% python3 -q
>>> import numpy as np
>>> np.set_printoptions(suppress=True, linewidth=120)
>>> W0 = np.load("a.npy")
>>> W0
array([[ 8.9 ,  4.55,  0.1 ],
       [ 3.3 ,  5.15, -7.91],
       [ 7.01, -6.64, -2.6 ],
       [ 0.93,  6.32,  7.69],
       [ 5.83, -8.05, -1.07],
       [-5.21, -0.87,  8.49],
       [ 3.34,  9.42, -0.22],
       [-3.66, -2.63,  8.93],
       [-5.23,  5.56,  6.46],
       [ 2.64, -9.64, -0.17],
       [-2.99,  8.06, -5.11],
       [-4.63,  8.85, -0.45],
       [ 4.71, -1.61,  8.67],
       [ 4.69, -2.06,  8.59],
       [ 7.07, -6.98,  1.12],
       [ 8.53,  5.22,  0.17],
       [ 4.88, -0.55,  8.71],
       [ 8.99,  3.86,  2.05],
       [ 0.9 , -8.8 ,  4.67],
       [-4.38, -8.48,  2.98]])
>>> Xc = W0 - W0.mean(axis=0)
>>> V = np.linalg.svd(Xc)[2][:1]
>>> out = Xc - Xc @ V.T @ V
>>> np.round((Xc @ V.T).std(axis=0), 2)
array([6.49])
>>> np.linalg.norm(out, axis=1).round(6).argmax()
np.int64(5)
>>> np.round(np.diag(V.T @ V), 2)
array([0.01, 0.92, 0.07])
>>> np.round(np.cov(Xc @ V.T, rowvar=False), 2)
np.float64(44.39)
>>> round(np.linalg.norm(out) / np.linalg.norm(Xc), 2)
np.float64(0.72)
>>> np.round(out.std(axis=0), 2)
array([4.85, 1.2 , 4.6 ])
>>> f = np.array([2, 1, 0])
>>> np.round(np.convolve(W0[18], f), 2)
array([  1.8 , -16.7 ,   0.54,   4.67,   0.  ])
>>> np.round(np.correlate(W0[18], W0[9], "full"), 2)
array([ -0.15,  -7.18,  86.41, -68.25,  12.33])
>>> np.round(np.cross(W0[18, :3], W0[9, :3]), 2)
array([46.51, 12.48, 14.56])
>>> np.round(np.polyval(f, W0[18]), 2)
array([  2.52, 146.08,  48.29])
>>> Xc = (W0 - W0.mean(axis=0)) / W0.std(axis=0)
>>> np.argwhere(np.abs(Xc) > 2)
array([[1, 2]])
>>> Xc.std(axis=0)
array([1., 1., 1.])
>>> coef = np.linalg.lstsq(np.delete(Xc, 1, axis=1), Xc[:, 1])[0]
>>> round(float(1 - np.var(Xc[:, 1] - np.delete(Xc, 1, axis=1) @ coef)), 2)
0.05
>>> np.abs(coef).argmax()
np.int64(1)
>>> coef.round(2)
array([-0.16, -0.21])
>>> lab = W0[:, 0] > np.median(W0[:, 0])
>>> f = W0[lab].mean(axis=0) - W0[~lab].mean(axis=0)
>>> lab.astype(int)
array([1, 0, 1, 0, 1, 0, 1, 0, 0, 0, 0, 0, 1, 1, 1, 1, 1, 1, 0, 0])
>>> ((W0 - W0.mean(axis=0)) @ f > 0).astype(int)
array([1, 1, 1, 0, 1, 0, 1, 0, 0, 1, 0, 0, 1, 1, 1, 1, 1, 1, 0, 0])
>>> (((W0 - W0.mean(axis=0)) @ f > 0) == lab).mean()
np.float64(0.9)
>>> J = np.loadtxt("w.csv", delimiter=",")
>>> J
array([[2., 0., 0., 0.],
       [0., 1., 0., 0.],
       [0., 0., 1., 1.],
       [0., 0., 2., 0.]])
>>> # 3 blocks once reordered
>>> rng = np.random.default_rng(80536)
>>> lab = rng.permutation(4)
>>> lab
array([2, 1, 0, 3])
>>> out = J[lab][:, lab]
>>> np.trace(out)
np.float64(4.0)
>>> np.diag(out)
array([1., 1., 2., 0.])
>>> blk = np.stack([J, 3 * J, J[::-1]])
>>> np.round(np.linalg.det(blk), 2)
array([  -4., -324.,   -4.])
>>> blk.shape
(3, 4, 4)
>>> (blk @ J.T).shape
(3, 4, 4)
>>> np.linalg.matrix_rank(blk.reshape(3, -1))
np.int64(2)
>>> w, V = np.linalg.eig(J)
>>> np.prod(w)
np.float64(-4.0)
>>> w
array([ 2., -1.,  2.,  1.])
>>> np.round(np.sort(np.linalg.eigvals(J @ J)), 2)
array([1., 1., 4., 4.])
>>> np.round(np.sort(np.linalg.eigvals(J.T)), 2)
array([-1.,  1.,  2.,  2.])
>>> J @ V[:, 0] - w[0] * V[:, 0]
array([0., 0., 0., 0.])
>>> np.round(np.sort(np.abs(np.linalg.eigvals(J))), 2)
array([1., 1., 2., 2.])
>>> (J + J.T) / 2
array([[2. , 0. , 0. , 0. ],
       [0. , 1. , 0. , 0. ],
       [0. , 0. , 1. , 1.5],
       [0. , 0. , 1.5, 0. ]])
>>> (J - J.T) / 2
array([[ 0. ,  0. ,  0. ,  0. ],
       [ 0. ,  0. ,  0. ,  0. ],
       [ 0. ,  0. ,  0. , -0.5],
       [ 0. ,  0. ,  0.5,  0. ]])
>>> np.round(np.linalg.det(J), 2)
np.float64(-4.0)
>>> np.allclose(J @ J.T, J.T @ J)
False
>>> np.round(np.abs(np.linalg.eigvals(J)).max(), 2)
np.float64(2.0)
>>> M = np.array([[-2, -5, -2, -5, -2, -5],
...     [-1, -1, -1, -1, -1, -1],
...     [5, 2, 5, 2, 5, 2],
...     [-2, -5, -2, -5, -2, -5],
...     [-1, -1, -1, -1, -1, -1],
...     [5, 2, 5, 2, 5, 2]])
>>> # rows and columns are dependent
>>> np.linalg.matrix_rank(M, rtol=0.1)
np.int64(2)
>>> x0 = np.array([2, 0, -3, 3, 3, 3])
>>> h = np.maximum(M @ x0, 0)
>>> np.maximum(M @ x0, 0) - np.maximum(-M @ x0, 0)
array([-34,  -8,  22, -34,  -8,  22])
>>> np.maximum(M @ (3 * x0), 0)
array([ 0,  0, 66,  0,  0, 66])
>>> M.T @ h
array([220,  88, 220,  88, 220,  88])
>>> np.round(np.tanh(M @ x0), 2)
array([-1., -1.,  1., -1., -1.,  1.])
>>> arr = np.loadtxt("sample3.csv", delimiter=",")
>>> arr
array([[ 0.,  0., -1.],
       [ 0.,  0.,  0.],
       [-1.,  0.,  0.]])
>>> # splits into 2 blocks
>>> Uu, s, Vt = np.linalg.svd(arr)
>>> V = Vt[:(s > 1e-8).sum()]
>>> x0 = arr[2] + 2 * arr[0] + rng.integers(2) * np.eye(3)[0]
>>> x0
array([-1.,  0., -2.])
>>> np.diag(V.T @ V)
array([1., 0., 1.])
>>> np.linalg.matrix_rank(np.vstack([arr, x0]))
np.int64(2)
>>> blk = np.stack([arr, 5 * arr, arr[::-1]])
>>> (blk @ arr.T).shape
(3, 3, 3)
>>> np.round(np.linalg.norm(blk, axis=(1, 2)), 2)
array([1.41, 7.07, 1.41])
>>> blk.sum(axis=0)
array([[-1.,  0., -6.],
       [ 0.,  0.,  0.],
       [-6.,  0., -1.]])
>>> np.abs(np.diag(np.linalg.qr(arr)[1])) > 1e-9
array([ True, False,  True])
>>> np.allclose(arr[:-1].T @ np.linalg.lstsq(arr[:-1].T, arr[-1])[0], arr[-1])
False
>>> np.linalg.lstsq(arr[:-1].T, arr[-1])[2]
np.int32(1)
>>> rk = np.linalg.matrix_rank(arr)
>>> rk
np.int64(2)
>>> null = np.linalg.svd(arr)[2][rk:].T
>>> [int(np.linalg.matrix_rank(np.delete(arr, i, axis=0))) for i in range(3)]
[1, 2, 1]
>>> [int(np.linalg.matrix_rank(arr[:, :j + 1])) for j in range(3)]
[1, 1, 2]
>>> null[:, 0] / null[np.abs(null[:, 0]).round(6).argmax(), 0]
array([0., 1., 0.])
>>> arr @ null
array([[0.],
       [0.],
       [0.]])
>>> np.allclose(arr @ null, 0)
True
>>> mat = np.load("run19.npy")
>>> mat
array([[ 0.15,  0.01, -0.08],
       [ 2.4 ,  0.16, -1.28],
       [ 0.6 ,  0.04, -0.32],
       [-1.95, -0.13,  1.04]])
>>> np.round(mat @ np.linalg.pinv(mat) @ mat, 2)
array([[ 0.15,  0.01, -0.08],
       [ 2.4 ,  0.16, -1.28],
       [ 0.6 ,  0.04, -0.32],
       [-1.95, -0.13,  1.04]])
>>> np.abs(np.diag(np.linalg.qr(mat)[1])) > 1e-9
array([ True, False, False])
>>> m1 = np.load("mat.npy")
>>> m1
array([[ 3,  5,  0,  0],
       [ 5, 22,  3, -6],
       [ 0,  3,  1, -3],
       [ 0, -6, -3, 27]])
>>> # symmetric
>>> f, v = m1[2], m1[1]
>>> f @ f
np.int64(19)
>>> p = (f @ v) / (f @ f) * f
>>> np.linalg.matrix_rank(np.outer(f, v))
np.int64(1)
>>> p.round(2)
array([  0.  ,  13.74,   4.58, -13.74])
>>> round(float(np.linalg.norm(f + v) ** 2 + np.linalg.norm(f - v) ** 2), 2)
1146.0
>>> round(np.linalg.norm(m1, 2) / np.linalg.norm(m1), 2)
np.float64(0.86)
>>> x0 = np.ones(4)
>>> for _ in range(7):
...     x0 = m1 @ x0
...     x0 /= np.linalg.norm(x0)
...     print(round(x0 @ m1 @ x0, 2))
... 
19.05
19.06
19.07
19.11
19.21
19.48
20.16
>>> x0.round(2)
array([0.26, 0.91, 0.07, 0.33])
>>> hat = np.triu(np.array([[-2, 1, 1, 1], [3, 3, 0, 2], [-3, 3, 3, -3], [2, -2, 0, -2]]), 1) + np.eye(4)
>>> out = hat @ m1 @ np.linalg.inv(hat)
>>> hat @ m1 - m1 @ hat
array([[  5.,  16.,  -2.,   5.],
       [  0., -17., -11.,  14.],
       [  0.,  18.,   9., -84.],
       [  0.,   0.,   0.,   3.]])
>>> np.round(np.poly(out), 2)
array([    1.,   -53.,   714., -1292.,   225.])
>>> round(float(np.linalg.det(out)), 2)
225.0
>>> np.linalg.matrix_rank(out)
np.int64(4)
>>> data = np.array([[-2, -2], [0, 23]])
>>> ang = np.radians(36)
>>> r_ = np.eye(2)
>>> r_[1, 1] = r_[0, 0] = np.cos(ang)
>>> r_[1, 0], r_[0, 1] = -np.sin(ang), np.sin(ang)
>>> r_.round(2)
array([[ 0.81,  0.59],
       [-0.59,  0.81]])
>>> out = data @ r_.T
>>> out.round(2)
array([[-2.79, -0.44],
       [13.52, 18.61]])
>>> round(float(np.linalg.det(r_)), 2), np.round(np.trace(r_), 2)
(1.0, np.float64(1.62))
>>> np.allclose(data @ data.T, out @ out.T)
True
>>> np.round(np.linalg.svd(data, compute_uv=False), 2), np.round(np.linalg.svd(out, compute_uv=False), 2)
(array([23.09,  1.99]), array([23.09,  1.99]))
>>> np.linalg.cond(out) > 100
np.False_
>>> np.round(np.linalg.norm(out, 2) / np.linalg.norm(out), 2)
np.float64(1.0)
>>> out = np.linalg.inv(data)
>>> np.round(np.linalg.det(data) * out, 2)
array([[23.,  2.],
       [-0., -2.]])
>>> (np.abs(out) > 1e-9).astype(int)
array([[1, 1],
       [0, 1]])
>>> data @ out
array([[1., 0.],
       [0., 1.]])
>>> np.allclose(out, data.T)
False
>>> round(float(np.linalg.cond(data)), 2)
11.59
>>> out.round(2)
array([[-0.5 , -0.04],
       [ 0.  ,  0.04]])
>>> K = np.loadtxt("dump.csv", delimiter=",")
>>> K
array([[ 0.7 , -0.8 ,  1.43],
       [-0.8 , -0.1 , -1.61],
       [ 1.  ,  0.7 ,  2.02],
       [ 0.9 , -1.9 ,  1.82],
       [-0.7 , -0.5 , -1.48],
       [-0.4 , -0.1 , -0.88],
       [ 0.8 ,  0.7 ,  1.68],
       [-1.8 ,  0.5 , -3.55],
       [ 0.6 ,  0.1 ,  1.19],
       [ 1.1 , -2.2 ,  2.17],
       [ 1.  ,  0.5 ,  2.06],
       [ 0.1 , -0.4 ,  0.17],
       [ 0.9 ,  0.9 ,  1.77],
       [-1.2 , -1.4 , -2.33],
       [-0.4 ,  1.7 , -0.85],
       [ 1.4 ,  1.1 ,  2.81],
       [ 2.4 , -0.9 ,  4.78]])
>>> w, V = np.linalg.eig(m1)
>>> np.round(np.sort(np.linalg.eigvals(np.linalg.inv(m1))), 2)
array([0.03, 0.05, 0.53, 5.13])
>>> np.round(m1 @ V[:, 0] - w[0] * V[:, 0], 2) + 0
array([0., 0., 0., 0.])
>>> np.round(np.sort(np.linalg.eigvals(m1.T)), 2)
array([ 0.19,  1.9 , 19.05, 31.85])
